% ipython --no-banner

In [1]: import numpy as np

In [2]: from numpy import linalg as LA

In [3]: np.set_printoptions(precision=2, suppress=True, linewidth=160, legacy="1.25")

In [4]: M = np.load("run9.npy")

In [5]: M
Out[5]: 
array([[-3.,  1.,  0.,  0.,  0.,  0.,  0.,  0.],
       [ 0., -3.,  1.,  0.,  0.,  0.,  0.,  0.],
       [ 0.,  0., -3.,  1.,  0.,  0.,  0.,  0.],
       [ 0.,  0.,  0., -3.,  1.,  0.,  0.,  0.],
       [ 0.,  0.,  0.,  0., -3.,  1.,  0.,  0.],
       [ 0.,  0.,  0.,  0.,  0., -3.,  1.,  0.],
       [ 0.,  0.,  0.,  0.,  0.,  0., -3.,  1.],
       [ 0.,  0.,  0.,  0.,  0.,  0.,  0., -3.]])

In [6]: rng = np.random.default_rng(3494)

In [7]: lab = rng.permutation(8)

In [8]: lab
Out[8]: array([5, 1, 4, 6, 0, 7, 3, 2])

In [9]: A2 = M[lab][:, lab]

In [10]: A2
Out[10]: 
array([[-3.,  0.,  0.,  1.,  0.,  0.,  0.,  0.],
       [ 0., -3.,  0.,  0.,  0.,  0.,  0.,  1.],
       [ 1.,  0., -3.,  0.,  0.,  0.,  0.,  0.],
       [ 0.,  0.,  0., -3.,  0.,  1.,  0.,  0.],
       [ 0.,  1.,  0.,  0., -3.,  0.,  0.,  0.],
       [ 0.,  0.,  0.,  0.,  0., -3.,  0.,  0.],
       [ 0.,  0.,  1.,  0.,  0.,  0., -3.,  0.],
       [ 0.,  0.,  0.,  0.,  0.,  0.,  1., -3.]])

In [11]: np.round(LA.det(A2), 2), round(LA.det(M[lab]), 2)
Out[11]: (6561.0, -6561.0)

In [12]: np.allclose(A2, M)
Out[12]: False

In [13]: m1 = np.loadtxt("x.csv", delimiter=",")

In [14]: m1
Out[14]: 
array([[0., 0., 0., 0., 0., 0., 1., 0.],
       [1., 0., 0., 0., 0., 0., 0., 0.],
       [0., 0., 0., 0., 0., 0., 0., 1.],
       [0., 0., 0., 1., 0., 0., 0., 0.],
       [0., 1., 0., 0., 0., 0., 0., 0.],
       [0., 0., 0., 0., 1., 0., 0., 0.],
       [0., 0., 1., 0., 0., 0., 0., 0.],
       [0., 0., 0., 0., 0., 1., 0., 0.]])

In [15]: m1 @ m1
Out[15]: 
array([[0., 0., 1., 0., 0., 0., 0., 0.],
       [0., 0., 0., 0., 0., 0., 1., 0.],
       [0., 0., 0., 0., 0., 1., 0., 0.],
       [0., 0., 0., 1., 0., 0., 0., 0.],
       [1., 0., 0., 0., 0., 0., 0., 0.],
       [0., 1., 0., 0., 0., 0., 0., 0.],
       [0., 0., 0., 0., 0., 0., 0., 1.],
       [0., 0., 0., 0., 1., 0., 0., 0.]])

In [16]: (LA.matrix_power((m1 != 0) + (m1.T != 0) + np.eye(8), 8) > 0).astype(int)
Out[16]: 
array([[1, 1, 1, 0, 1, 1, 1, 1],
       [1, 1, 1, 0, 1, 1, 1, 1],
       [1, 1, 1, 0, 1, 1, 1, 1],
       [0, 0, 0, 1, 0, 0, 0, 0],
       [1, 1, 1, 0, 1, 1, 1, 1],
       [1, 1, 1, 0, 1, 1, 1, 1],
       [1, 1, 1, 0, 1, 1, 1, 1],
       [1, 1, 1, 0, 1, 1, 1, 1]])

In [17]: np.flatnonzero(LA.matrix_power((m1 != 0) + (m1.T != 0) + np.eye(8), 8)[1])
Out[17]: array([0, 1, 2, 4, 5, 6, 7])
